$ ipython --no-banner

In [1]: import numpy as np

In [2]: np.set_printoptions(precision=2, suppress=True, linewidth=160, sign=" ")

In [3]: def rnd(a):
   ...:     return np.round(a, 2) + 0
   ...: 

In [4]: J = np.loadtxt("case13.csv", delimiter=",")

In [5]: J
Out[5]: 
array([[-0.03,  0.18],
       [-0.36,  2.16],
       [ 0.21, -1.26],
       [ 0.  ,  0.  ]])

In [6]: out = np.array([[-1, 1, -2], [2, -1, -1]])

In [7]: rnd(np.einsum("ik,kj->ij", J, out))
Out[7]: 
array([[ 0.39, -0.21, -0.12],
       [ 4.68, -2.52, -1.44],
       [-2.73,  1.47,  0.84],
       [ 0.  ,  0.  ,  0.  ]])

In [8]: rnd(np.einsum("ij->j", J))
Out[8]: array([-0.18,  1.08])

In [9]: np.vstack([J, out.T]).shape
Out[9]: (7, 2)

In [10]: np.linalg.matrix_rank(np.vstack([J, out.T]))
Out[10]: np.int64(2)

In [11]: out @ J
Traceback (most recent call last):
  Cell In[11], line 1
    out @ J
ValueError: matmul: Input operand 1 has a mismatch in its core dimension 0, with gufunc signature (n?,k),(k,m?)->(n?,m?) (size 4 is different from 3)


In [12]: feats = np.loadtxt("m.csv", delimiter=",")

In [13]: feats
Out[13]: 
array([[  0.,  -6.,   0.,   2.],
       [  0.,  -2.,   0.,   0.],
       [  2.,  -6.,  -2.,   2.],
       [ -4., -12.,   0.,   6.]])

In [14]: def softmax(z):
    ...:     e = np.exp(z - z.max(axis=-1, keepdims=True))
    ...:     return e / e.sum(axis=-1, keepdims=True)
    ...: 

In [15]: rnd(softmax(feats[3] + 2))
Out[15]: array([ 0.,  0.,  0.,  1.])

In [16]: rnd(softmax(feats[3]))
Out[16]: array([ 0.,  0.,  0.,  1.])

In [17]: S = feats @ feats.T / np.sqrt(4)

In [18]: rnd(softmax(S)[3] @ feats)
Out[18]: array([ -4., -12.,   0.,   6.])

In [19]: softmax(S).round(6).argmax(axis=1)
Out[19]: array([ 3,  3,  3,  3])
